In [1]: import numpy as np

In [2]: np.set_printoptions(precision=3, suppress=True, linewidth=120, legacy="1.25")

In [3]: rnd = lambda a: np.round(a, 3) + 0

In [4]: basis = 10 * np.array([[-1.2, -0.8, 0.1], [-0.7, 0.4, 0.2]])

In [5]: rng = np.random.default_rng(870059)

In [6]: lab = rng.integers(0, 2, 30)

In [7]: J = basis[lab] + rng.normal(size=(30, 3))

In [8]: print(rnd(J))
[[-10.071  -7.479   2.416]
 [ -6.8     2.709   1.876]
 [-12.473  -7.556   0.819]
 [ -5.779   3.675   2.081]
 [-10.799  -7.762   1.487]
 [-13.794  -7.123   1.551]
 [ -5.535   2.987   2.393]
 [-11.656  -7.491   2.13 ]
 [-10.167  -6.585   1.429]
 [ -6.348   4.5     0.619]
 [-11.874  -8.945   1.007]
 [-13.839  -7.679  -0.02 ]
 [-12.961  -8.43    0.687]
 [ -6.155   4.258   2.805]
 [-11.643  -8.088   1.1  ]
 [ -8.542   4.011   1.95 ]
 [-10.546  -8.906   1.733]
 [ -8.242   4.729   2.025]
 [-12.515  -8.303   0.192]
 [-12.207  -8.676   1.951]
 [ -6.439   4.831   2.12 ]
 [-11.244  -7.923   1.205]
 [ -6.935   3.971   1.215]
 [ -7.828   2.753   2.416]
 [ -6.077   4.572   1.059]
 [-12.903  -7.506   1.376]
 [ -8.289   2.71    3.121]
 [-11.985  -6.701   0.896]
 [ -5.694   4.68    0.811]
 [ -6.393   5.064   2.893]]

In [9]: Ac = (J - J.mean(axis=0)) / J.std(axis=0)

In [10]: print(np.argwhere(np.abs(Ac) > 2))
[[11  2]]

In [11]: c = np.linalg.lstsq(np.delete(Ac, 0, axis=1), Ac[:, 0])[0]

In [12]: print(rnd(c))
[0.882 0.092]

In [13]: print(rnd(1 - np.var(Ac[:, 0] - np.delete(Ac, 0, axis=1) @ c)))
0.857

In [14]: A2 = np.array([[-4, -1], [-2, -5], [1, 2]])

In [15]: print(np.linalg.matrix_rank(np.vstack([J, A2.T])))
3

In [16]: x0 = np.array([2, 2, -1])

In [17]: y = J @ x0

In [18]: print(rnd(np.linalg.lstsq(J, y)[0]))
[ 2.  2. -1.]

In [19]: print(rnd(np.linalg.pinv(J) @ J))
[[1. 0. 0.]
 [0. 1. 0.]
 [0. 0. 1.]]

In [20]: y = y + 0.02 * rng.normal(size=30)

In [21]: print(rnd(y))
[-37.49  -10.037 -40.859  -6.3   -38.608 -43.406  -7.47  -40.437 -34.93   -4.327 -42.636 -43.048 -43.449  -6.62
 -40.562 -10.989 -40.63   -9.039 -41.833 -43.724  -5.333 -39.544  -7.133 -12.58   -4.097 -42.184 -14.293 -38.283
  -2.88   -5.533]

In [22]: c, *_ = np.linalg.lstsq(J, y)

In [23]: print(rnd(np.linalg.norm(y - J @ c)))
0.089

In [24]: print(c.round())
[ 2.  2. -1.]

In [25]: arr = np.loadtxt("sample13.csv", delimiter=",")

In [26]: print(arr)
[[0. 2.]
 [0. 0.]]

In [27]: print(rnd(np.linalg.svd(arr, compute_uv=False)))
[2. 0.]

In [28]: print(arr.T @ arr)
[[0. 0.]
 [0. 4.]]

In [29]: Uu, sigma, Vh = np.linalg.svd(arr)

In [30]: evecs = Vh[:(sigma > 1e-8).sum()]

In [31]: x0 = arr[0] + -1 * arr[1] + rng.integers(2) * np.eye(2)[1]

In [32]: print(x0)
[0. 2.]

In [33]: print(evecs.T @ evecs)
[[0. 0.]
 [0. 1.]]

In [34]: feats = np.load("dump.npy")

In [35]: print(feats)
[[ 2  2  0 -2]
 [ 0  0  0  0]
 [ 0  0  0  0]
 [ 2  2  0 -2]
 [ 0  3  1  0]
 [ 0  0  0  0]
 [ 0  3  1  0]
 [ 2  2  0 -2]
 [ 3  6 -2 -1]
 [ 2  5  1 -2]
 [-3  3  3  1]
 [-3  0  2  1]
 [-3  3  3  1]
 [ 0  0  0  0]
 [ 0  0  0  0]
 [ 2  5 -1 -2]
 [ 0  0  0  0]]

In [36]: lab = rng.permutation(4)

In [37]: A2 = feats[:, lab] * rng.choice([-1, 1], 4)

In [38]: print(A2)
[[ 2 -2 -2  0]
 [ 0  0  0  0]
 [ 0  0  0  0]
 [ 2 -2 -2  0]
 [ 3  0  0  1]
 [ 0  0  0  0]
 [ 3  0  0  1]
 [ 2 -2 -2  0]
 [ 6 -3 -1 -2]
 [ 5 -2 -2  1]
 [ 3  3  1  3]
 [ 0  3  1  2]
 [ 3  3  1  3]
 [ 0  0  0  0]
 [ 0  0  0  0]
 [ 5 -2 -2 -1]
 [ 0  0  0  0]]

In [39]: Uu, _, Vh = np.linalg.svd(feats.T @ A2)

In [40]: print(rnd(np.linalg.lstsq(feats, A2)[0]))
[[ 0. -1.  0.  0.]
 [ 1.  0.  0.  0.]
 [ 0.  0.  0.  1.]
 [ 0.  0.  1.  0.]]

In [41]: print(lab)
[1 0 3 2]

In [42]: A2 = np.array([[2, 1, 3], [1, 3, 5]])

In [43]: W0 = A2.T @ A2

In [44]: print(W0)
[[ 5  5 11]
 [ 5 10 18]
 [11 18 34]]

In [45]: Uu, sigma, Vh = np.linalg.svd(W0)

In [46]: print(rnd(sigma))
[47.089  1.911  0.   ]

In [47]: A2 = Uu[:, :2] @ np.diag(sigma[:2]) @ Vh[:2]

In [48]: print(rnd(np.linalg.norm(W0 - A2) / np.linalg.norm(W0)))
0.0

In [49]: print(rnd(A2))
[[ 5.  5. 11.]
 [ 5. 10. 18.]
 [11. 18. 34.]]

In [50]: print(np.prod(np.diag(arr)), rnd(np.linalg.det(arr)))
0.0 0.0

In [51]: print(rnd(np.sort(np.linalg.eigvals(arr))))
[0. 0.]

In [52]: print([int(np.linalg.matrix_rank(np.linalg.matrix_power(arr, p))) for p in range(1, 3)])
[1, 0]

In [53]: A = np.load("arr.npy")

In [54]: print(A)
[[1.02 1.   2.   2.   0.   3.  ]
 [1.   3.02 0.   2.   1.   2.  ]
 [3.   1.   2.02 2.   1.   3.  ]
 [2.   2.   3.   2.02 1.   0.  ]
 [2.   1.   0.   3.   0.02 0.  ]
 [1.   1.   2.   2.   0.   3.02]]

In [55]: print(np.linalg.matrix_rank(A, rtol=0.1))
5

In [56]: def softmax(z):
    ...:     e = np.exp(z - z.max(axis=-1, keepdims=True))
    ...:     return e / e.sum(axis=-1, keepdims=True)
    ...: 

In [57]: print(rnd(softmax(A).sum(axis=1)))
[1. 1. 1. 1. 1. 1.]

In [58]: print(rnd(softmax(10 * A[1])))
[0. 1. 0. 0. 0. 0.]

In [59]: print(rnd(softmax(A[1])))
[0.065 0.491 0.024 0.177 0.065 0.177]

In [60]: S = A @ A.T / np.sqrt(6)

In [61]: print(rnd(softmax(S)[1] @ A))
[1.541 2.17  0.899 2.021 0.84  2.242]

In [62]: A2 = A / np.sqrt((A ** 2).mean(axis=1, keepdims=True))

In [63]: print(np.linalg.matrix_rank(A - A.mean(axis=1, keepdims=True)))
5

In [64]: Uu, sigma, Vh = np.linalg.svd(A)

In [65]: print(np.argmax(sigma[:-1] / (sigma[1:] + 1e-6)) + 1)
5

In [66]: print(rnd(sigma))
[9.821 3.333 2.728 2.054 1.487 0.005]

In [67]: A2 = Uu[:, :5] @ np.diag(sigma[:5]) @ Vh[:5]

In [68]: print(np.linalg.matrix_rank(A2))
5

In [69]: print(rnd(np.linalg.norm(A - A2) / np.linalg.norm(A)))
0.0

In [70]: print(rnd(A2))
[[ 1.019  0.999  2.     2.001  0.003  3.   ]
 [ 1.     3.02   0.     2.     1.     2.   ]
 [ 3.     1.     2.02   2.     1.     3.   ]
 [ 2.     2.     3.     2.02   1.     0.   ]
 [ 2.     1.     0.     3.     0.02   0.   ]
 [ 1.001  1.001  2.     1.999 -0.003  3.02 ]]

In [71]: mat = np.load("block10.npy")

In [72]: print(mat)
[[1.    0.9   0.81  0.729 0.656 0.59 ]
 [0.9   1.    0.9   0.81  0.729 0.656]
 [0.81  0.9   1.    0.9   0.81  0.729]
 [0.729 0.81  0.9   1.    0.9   0.81 ]
 [0.656 0.729 0.81  0.9   1.    0.9  ]
 [0.59  0.656 0.729 0.81  0.9   1.   ]]

In [73]: Uu, sigma, Vh = np.linalg.svd(mat, full_matrices=False)

In [74]: print(np.abs(Uu[:, 0]).round(6).argmax())
2

In [75]: print(rnd(Uu.T @ mat @ Vh.T))
[[4.951 0.    0.    0.    0.    0.   ]
 [0.    0.621 0.    0.    0.    0.   ]
 [0.    0.    0.198 0.    0.    0.   ]
 [0.    0.    0.    0.103 0.    0.   ]
 [0.    0.    0.    0.    0.07  0.   ]
 [0.    0.    0.    0.    0.    0.056]]

In [76]: print((sigma > 1e-8).sum())
6

In [77]: print(rnd(sigma))
[4.951 0.621 0.198 0.103 0.07  0.056]

In [78]: print(rnd(Uu.T @ Uu))
[[1. 0. 0. 0. 0. 0.]
 [0. 1. 0. 0. 0. 0.]
 [0. 0. 1. 0. 0. 0.]
 [0. 0. 0. 1. 0. 0.]
 [0. 0. 0. 0. 1. 0.]
 [0. 0. 0. 0. 0. 1.]]

In [79]: print(rnd(Vh @ Vh.T))
[[1. 0. 0. 0. 0. 0.]
 [0. 1. 0. 0. 0. 0.]
 [0. 0. 1. 0. 0. 0.]
 [0. 0. 0. 1. 0. 0.]
 [0. 0. 0. 0. 1. 0.]
 [0. 0. 0. 0. 0. 1.]]
